In [1]: import numpy as np

In [2]: np.set_printoptions(precision=2, suppress=True, linewidth=160)

In [3]: def rnd(a):
   ...:     return np.round(a, 2) + 0
   ...: 

In [4]: K = np.load("m.npy")

In [5]: K
Out[5]: 
array([[1, 0, 0],
       [0, 1, 0],
       [0, 1, 1]])

In [6]: K @ K
Out[6]: 
array([[1, 0, 0],
       [0, 1, 0],
       [0, 2, 1]])

In [7]: rnd(np.linalg.det(K))
Out[7]: np.float64(1.0)

In [8]: theta = np.radians(30)

In [9]: Rm = np.eye(3)

In [10]: Rm[0, 0] = Rm[1, 1] = np.cos(theta)

In [11]: Rm[0, 1], Rm[1, 0] = -np.sin(theta), np.sin(theta)

In [12]: print(rnd(Rm))
[[ 0.87 -0.5   0.  ]
 [ 0.5   0.87  0.  ]
 [ 0.    0.    1.  ]]

In [13]: Y = K @ Rm.T

In [14]: rnd(Y)
Out[14]: 
array([[ 0.87,  0.5 ,  0.  ],
       [-0.5 ,  0.87,  0.  ],
       [-0.5 ,  0.87,  1.  ]])

In [15]: rnd(np.linalg.det(Rm)), rnd(np.trace(Rm))
Out[15]: (np.float64(1.0), np.float64(2.73))

In [16]: print(rnd(np.linalg.eigvals(K)))
[1. 1. 1.]

In [17]: np.poly(K)
Out[17]: array([ 1., -3.,  3., -1.])

In [18]: print(rnd(np.linalg.det(2 * K)), rnd(np.linalg.det(K)))
8.0 1.0

In [19]: np.einsum("ij,ji->", K, K)
Out[19]: np.int64(3)

In [20]: print(rnd(np.linalg.eigvals(K).sum().real))
3.0

In [21]: np.einsum("ii->", K)
Out[21]: np.int64(3)

In [22]: hat = np.triu(np.array([[1, 5, 5], [4, 4, 4], [5, 5, 3]]), 1) + np.eye(3)

In [23]: Y = hat @ K @ np.linalg.inv(hat)

In [24]: hat @ K - K @ hat
Out[24]: 
array([[ 0.,  5.,  0.],
       [ 0.,  4.,  0.],
       [ 0.,  0., -4.]])

In [25]: rnd(np.linalg.det(Y))
Out[25]: np.float64(1.0)

In [26]: w, vecs = np.linalg.eig(K)

In [27]: rnd(np.sort(np.linalg.eigvals(K @ K)))
Out[27]: array([1., 1., 1.])

In [28]: w
Out[28]: array([1., 1., 1.])

In [29]: print(rnd(np.sort(np.linalg.eigvals(np.linalg.inv(K)))))
[1. 1. 1.]
